% python3 -q
>>> import numpy as np
>>> np.set_printoptions(precision=2, suppress=True, linewidth=200, legacy="1.25")
>>> def rnd(a):
...     return np.round(a, 2) + 0
... 
>>> X = np.load("x.npy")
>>> X
array([[4, 1, 0, 0, 0, 0, 0, 0, 4, 0, 0, 0],
       [2, 1, 0, 0, 0, 0, 0, 0, 8, 0, 0, 0],
       [0, 0, 9, 5, 7, 0, 2, 7, 0, 4, 0, 4],
       [0, 0, 3, 1, 4, 3, 1, 7, 0, 3, 4, 5],
       [0, 0, 6, 3, 4, 1, 8, 0, 0, 8, 1, 9],
       [0, 0, 6, 6, 3, 9, 1, 8, 0, 1, 7, 2],
       [0, 0, 8, 0, 5, 2, 9, 4, 0, 5, 4, 5],
       [0, 0, 6, 7, 5, 6, 4, 4, 0, 6, 3, 7],
       [3, 2, 0, 0, 0, 0, 0, 0, 3, 0, 0, 0],
       [0, 0, 6, 5, 1, 1, 1, 8, 0, 5, 3, 7],
       [0, 0, 8, 8, 9, 4, 9, 4, 0, 4, 8, 0],
       [0, 0, 5, 1, 0, 3, 2, 2, 0, 0, 5, 5]])
>>> X.sum(axis=0)
array([ 9,  4, 57, 36, 38, 29, 37, 44, 15, 36, 35, 44])
>>> np.count_nonzero(X)
83
>>> rnd(np.linalg.norm(X))
47.81
>>> rnd(X.mean(axis=0))
array([0.75, 0.33, 4.75, 3.  , 3.17, 2.42, 3.08, 3.67, 1.25, 3.  , 2.92, 3.67])
>>> np.unravel_index(np.abs(X).argmax(), X.shape)
(2, 2)
>>> rnd(np.linalg.svd(X, compute_uv=False))
array([41.09, 13.69, 11.37, 10.68,  8.52,  6.81,  4.31,  3.64,  3.01,  2.45,  0.93,  0.11])
>>> np.abs(X).max()
9
>>> X - X[0]
array([[ 0,  0,  0,  0,  0,  0,  0,  0,  0,  0,  0,  0],
       [-2,  0,  0,  0,  0,  0,  0,  0,  4,  0,  0,  0],
       [-4, -1,  9,  5,  7,  0,  2,  7, -4,  4,  0,  4],
       [-4, -1,  3,  1,  4,  3,  1,  7, -4,  3,  4,  5],
       [-4, -1,  6,  3,  4,  1,  8,  0, -4,  8,  1,  9],
       [-4, -1,  6,  6,  3,  9,  1,  8, -4,  1,  7,  2],
       [-4, -1,  8,  0,  5,  2,  9,  4, -4,  5,  4,  5],
       [-4, -1,  6,  7,  5,  6,  4,  4, -4,  6,  3,  7],
       [-1,  1,  0,  0,  0,  0,  0,  0, -1,  0,  0,  0],
       [-4, -1,  6,  5,  1,  1,  1,  8, -4,  5,  3,  7],
       [-4, -1,  8,  8,  9,  4,  9,  4, -4,  4,  8,  0],
       [-4, -1,  5,  1,  0,  3,  2,  2, -4,  0,  5,  5]])
>>> r0 = np.array([-2, 2, -1, 1, 2, 1, 2, 1, 2, -1, 2, -1])
>>> other = X + np.outer(r0, np.eye(12)[6])
>>> np.linalg.matrix_rank(np.linalg.inv(other) - np.linalg.inv(X), tol=1e-8)
1
>>> other
array([[ 4.,  1.,  0.,  0.,  0.,  0., -2.,  0.,  4.,  0.,  0.,  0.],
       [ 2.,  1.,  0.,  0.,  0.,  0.,  2.,  0.,  8.,  0.,  0.,  0.],
       [ 0.,  0.,  9.,  5.,  7.,  0.,  1.,  7.,  0.,  4.,  0.,  4.],
       [ 0.,  0.,  3.,  1.,  4.,  3.,  2.,  7.,  0.,  3.,  4.,  5.],
       [ 0.,  0.,  6.,  3.,  4.,  1., 10.,  0.,  0.,  8.,  1.,  9.],
       [ 0.,  0.,  6.,  6.,  3.,  9.,  2.,  8.,  0.,  1.,  7.,  2.],
       [ 0.,  0.,  8.,  0.,  5.,  2., 11.,  4.,  0.,  5.,  4.,  5.],
       [ 0.,  0.,  6.,  7.,  5.,  6.,  5.,  4.,  0.,  6.,  3.,  7.],
       [ 3.,  2.,  0.,  0.,  0.,  0.,  2.,  0.,  3.,  0.,  0.,  0.],
       [ 0.,  0.,  6.,  5.,  1.,  1.,  0.,  8.,  0.,  5.,  3.,  7.],
       [ 0.,  0.,  8.,  8.,  9.,  4., 11.,  4.,  0.,  4.,  8.,  0.],
       [ 0.,  0.,  5.,  1.,  0.,  3.,  1.,  2.,  0.,  0.,  5.,  5.]])
>>> rnd(np.linalg.det(other) / np.linalg.det(X)), rnd(1 + np.linalg.solve(X, r0)[6])
(-1.18, -1.18)
